$ python3 -q
>>> import numpy as np
>>> np.set_printoptions(precision=2, suppress=True, linewidth=140)
>>> tidy = lambda a: np.round(a, 2) + 0
>>> X = np.load("data.npy")
>>> X
array([[ -3,  -6,   9,  -6,  -9],
       [ -1,   2,  -2,   1,   2],
       [  3,   2,  -4,   3,   4],
       [ -4,   4,  -3,   1,   3],
       [ -1,  -6,   8,  -5,  -8],
       [  5,   6, -10,   7,  10],
       [ -5,   2,   0,  -1,   0],
       [ -3,  -2,   4,  -3,  -4]])
>>> # null space of dimension 3
>>> Uu, s, VT = np.linalg.svd(X)
>>> print(np.argmax(s[:-1] / (s[1:] + 1e-6)) + 1)
2
>>> A2 = Uu[:, :2] @ np.diag(s[:2]) @ VT[:2]
>>> tidy(np.abs(X - A2).max())
np.float64(0.0)
>>> np.linalg.matrix_rank(A2)
np.int64(2)
>>> tidy(np.linalg.norm(X - A2, 2)), tidy(s[2])
(np.float64(0.0), np.float64(0.0))
>>> arr = np.minimum.outer(np.arange(1, 9), np.arange(1, 9)) * 4
>>> arr
array([[ 4,  4,  4,  4,  4,  4,  4,  4],
       [ 4,  8,  8,  8,  8,  8,  8,  8],
       [ 4,  8, 12, 12, 12, 12, 12, 12],
       [ 4,  8, 12, 16, 16, 16, 16, 16],
       [ 4,  8, 12, 16, 20, 20, 20, 20],
       [ 4,  8, 12, 16, 20, 24, 24, 24],
       [ 4,  8, 12, 16, 20, 24, 28, 28],
       [ 4,  8, 12, 16, 20, 24, 28, 32]])
>>> # symmetric
>>> [round(float(x), 2) for x in np.linalg.svd(X, compute_uv=False)[:3]]
[29.5, 8.71, 0.0]
>>> np.linalg.cond(X) > 100
np.True_
>>> np.linalg.matrix_rank(X, rtol=0.1)
np.int64(2)
>>> tidy(np.linalg.norm(X, 2) / np.linalg.norm(X))
np.float64(0.96)
>>> np.argsort(-np.linalg.norm(X, axis=0).round(6), kind="stable")[:3]
array([2, 4, 1])
>>> E = np.array([[8, -3, 2, -1], [2, 2, 0, 2], [-3, 1, 16, -1], [1, -2, 3, 11]])
>>> O, R = np.linalg.qr(E)
>>> np.allclose(R.T @ R, E.T @ E)
True
>>> tidy(O.T @ O)
array([[1., 0., 0., 0.],
       [0., 1., 0., 0.],
       [0., 0., 1., 0.],
       [0., 0., 0., 1.]])
>>> print(tidy(abs(R[0, 0])), tidy(np.linalg.norm(E[:, 0])))
8.83 8.83
>>> print(O.shape, R.shape)
(4, 4) (4, 4)
>>> L = np.linalg.cholesky(arr)
>>> np.prod(np.diag(L)) ** 2, tidy(np.linalg.det(arr))
(np.float64(65536.0), np.float64(65536.0))
>>> np.diag(L) ** 2
array([4., 4., 4., 4., 4., 4., 4., 4.])
>>> O, V = np.linalg.qr(E[:, :2])[0], np.linalg.qr(E[:, 2:])[0]
>>> s = np.linalg.svd(O.T @ V, compute_uv=False)
>>> tidy(np.linalg.norm(O @ O.T - V @ V.T, 2))
np.float64(0.98)
>>> tidy(s)
array([0.37, 0.22])
>>> tidy(np.degrees(np.arccos(s.clip(0, 1))))
array([68.07, 77.24])
>>> r0 = np.array([3, 1, 3, 3])
>>> A2 = E + np.outer(r0, np.eye(4)[3])
>>> np.linalg.matrix_rank(A2 - E)
np.int64(1)
>>> np.linalg.matrix_rank(np.linalg.inv(A2) - np.linalg.inv(E), tol=1e-8)
np.int64(1)
>>> W0 = np.load("out17.npy")
>>> print(W0)
[[ 1  0  2  0  3 -5 -2 -2  3  2  2 -1]
 [ 4 -2 -4 -3 -3 -2 -5  4 -5  4  1 -4]
 [-4 -2 -2 -1 -1 -5  5  0  1 -5 -4  5]
 [-4 -5 -4 -4 -3 -4  2  1  0 -2  3  4]
 [-5  5 -5 -3 -5 -4  1  1 -1  3 -1 -2]
 [ 1 -1 -3  1  5  0 -5 -2 -3 -3 -5  3]
 [ 1  0  2  0  3 -5 -2 -2  3  2  2 -1]
 [-1 -4  0  4  1  3  3 -4  1 -5  1 -3]
 [ 0  5  1 -1 -1 -1  1 -5  4  2  1 -2]
 [-1 -4 -5 -3 -1  3  1  0  5  3 -4  4]]
>>> A2 = W0[0, 0] * W0[1:] - np.outer(W0[1:, 0], W0[0])
>>> A2
array([[  0,  -2, -12,  -3, -15,  18,   3,  12, -17,  -4,  -7,   0],
       [  0,  -2,   6,  -1,  11, -25,  -3,  -8,  13,   3,   4,   1],
       [  0,  -5,   4,  -4,   9, -24,  -6,  -7,  12,   6,  11,   0],
       [  0,   5,   5,  -3,  10, -29,  -9,  -9,  14,  13,   9,  -7],
       [  0,  -1,  -5,   1,   2,   5,  -3,   0,  -6,  -5,  -7,   4],
       [  0,   0,   0,   0,   0,   0,   0,   0,   0,   0,   0,   0],
       [  0,  -4,   2,   4,   4,  -2,   1,  -6,   4,  -3,   3,  -4],
       [  0,   5,   1,  -1,  -1,  -1,   1,  -5,   4,   2,   1,  -2],
       [  0,  -4,  -3,  -3,   2,  -2,  -1,  -2,   8,   5,  -2,   3]])
>>> np.linalg.matrix_rank(A2), np.linalg.matrix_rank(W0)
(np.int64(8), np.int64(9))
>>> W0[:, 0] / W0[0, 0]
array([ 1.,  4., -4., -4., -5.,  1.,  1., -1.,  0., -1.])
